$ python -q
>>> import numpy as np
>>> from numpy import linalg as LA
>>> np.set_printoptions(precision=2, suppress=True, linewidth=120)
>>> data = np.load("layer12.npy")
>>> data
array([[-0.5, -0.5,  0.6,  0.5, -0.6],
       [-0.8,  1.4,  0.4,  0.1, -0.7],
       [ 3. ,  0. ,  0.8,  0.2,  0.3],
       [ 0.5,  0.9,  0.3, -0.4, -0.2],
       [ 0.4,  1.1, -0.2, -0.5, -0.6],
       [ 0.3,  0.6, -1.6,  1.1, -0.9],
       [ 1.9,  0.5, -0.8, -1. ,  0.7],
       [ 0.4,  0.6,  0.6, -0.9,  0.3],
       [-0.7, -0.9, -0.7,  1.1, -1.3],
       [ 0.8,  1.2, -0.2,  0.9,  0.9],
       [-0.6,  0.4,  0.5, -0.2,  0.3],
       [-1. , -0.5, -1.4,  1.7, -0.5],
       [-1.5,  1. , -2.5,  0. , -7.5],
       [-0.2,  0.2, -1. ,  0.5, -1. ],
       [ 0.2,  0.8, -0.1,  0.8,  1.1],
       [ 0.8,  0.5,  0.1, -0.2,  0.2],
       [-0.5, -1.1,  1.5, -0.7,  1.1],
       [ 0.1,  0. ,  0.2, -1.4,  0.2],
       [-1.5, -1.2, -1.1, -0.1, -0.2],
       [ 0.2, -0.7,  0.8,  0.2,  1.8],
       [-0.7,  1.2,  0.1,  1.4,  0.6],
       [ 0.8,  2.4,  0.5, -0.8, -0.5],
       [-0.1, -0.6,  0.5,  0.9, -0.7],
       [-1.2, -0.6,  0.8, -0.4, -0.5],
       [ 1. , -0.4,  0.6, -1.4,  0.6],
       [-0.7,  0. , -1.3, -0.4, -1.4],
       [-0.8, -1.3,  0.2, -0.9,  0.7],
       [ 0.5, -0.8,  0.8,  0.3,  0.8],
       [ 0.1, -0.5, -1.2,  0. , -1.1],
       [-0.8, -0.1,  1. ,  0.1,  0. ],
       [ 1.2, -0.4, -0.3,  1.1,  0. ]])
>>> Xc = (data - data.mean(axis=0)) / data.std(axis=0)
>>> np.argwhere(np.abs(Xc) > 2)
array([[ 2,  0],
       [11,  3],
       [12,  2],
       [12,  4],
       [21,  1]])
>>> c = LA.lstsq(np.delete(Xc, 1, axis=1), Xc[:, 1])[0]
>>> np.round(1 - np.var(Xc[:, 1] - np.delete(Xc, 1, axis=1) @ c), 2)
np.float64(0.15)
>>> c
array([ 0.36,  0.04,  0.01, -0.36])
>>> Xc = data - data.mean(axis=0)
>>> U, sigma, Vt = LA.svd(Xc, full_matrices=False)
>>> round((sigma ** 2).sum() ** 2 / (sigma ** 4).sum(), 2)
np.float64(2.8)
>>> sigma ** 2 / (sigma ** 2).sum()
array([0.54, 0.19, 0.13, 0.09, 0.05])
>>> np.abs(Vt[-1])
array([0.25, 0.17, 0.75, 0.42, 0.4 ])
>>> np.searchsorted(np.cumsum(sigma ** 2) / (sigma ** 2).sum(), 0.9) + 1
np.int64(4)
>>> (np.sign(U[:, 0]) == np.sign(U[0, 0])).astype(int)
array([1, 1, 0, 0, 1, 1, 0, 0, 1, 0, 0, 1, 1, 1, 0, 0, 0, 0, 1, 0, 0, 0, 1, 1, 0, 1, 0, 0, 1, 0, 0])
>>> LA.matrix_rank(Xc)
np.int64(5)
>>> np.round(Xc.mean(axis=0), 2) + 0
array([0., 0., 0., 0., 0.])
>>> Vt[0] * np.sign(Vt[0, np.abs(Vt[0]).argmax()])
array([ 0.28, -0.09,  0.4 , -0.09,  0.86])
>>> cov = np.cov(data, rowvar=False)
>>> round(float(np.corrcoef(data[:, 2], data[:, 4])[0, 1]), 2)
0.66
>>> np.polyfit(data[:, 2], data[:, 4], 1)
array([ 1.11, -0.19])
>>> cov.shape
(5, 5)
>>> np.median(data, axis=0)
array([0.1, 0. , 0.2, 0. , 0. ])
>>> data.std(axis=0)
array([0.97, 0.87, 0.9 , 0.8 , 1.53])
>>> np.corrcoef(data.T)
array([[ 1.  ,  0.23,  0.24, -0.15,  0.39],
       [ 0.23,  1.  , -0.11, -0.02, -0.19],
       [ 0.24, -0.11,  1.  , -0.3 ,  0.66],
       [-0.15, -0.02, -0.3 ,  1.  , -0.08],
       [ 0.39, -0.19,  0.66, -0.08,  1.  ]])
>>> LA.eigvalsh(cov)[::-1]
array([3.08, 1.06, 0.71, 0.52, 0.31])
>>> hat = data @ LA.solve(data.T @ data, data.T)
>>> round(float(np.trace(hat)), 2)
5.0
>>> np.diag(hat)
array([0.1 , 0.17, 0.47, 0.05, 0.07, 0.16, 0.28, 0.06, 0.12, 0.14, 0.05, 0.21, 0.77, 0.04, 0.11, 0.03, 0.15, 0.1 ,
       0.21, 0.06, 0.25, 0.29, 0.15, 0.12, 0.14, 0.11, 0.14, 0.08, 0.09, 0.1 , 0.17])
>>> LA.matrix_rank(np.eye(31) - hat)
np.int64(26)
>>> np.round(LA.eigvalsh(hat), 2) + 0
array([0., 0., 0., 0., 0., 0., 0., 0., 0., 0., 0., 0., 0., 0., 0., 0., 0., 0., 0., 0., 0., 0., 0., 0., 0., 0., 1., 1.,
       1., 1., 1.])
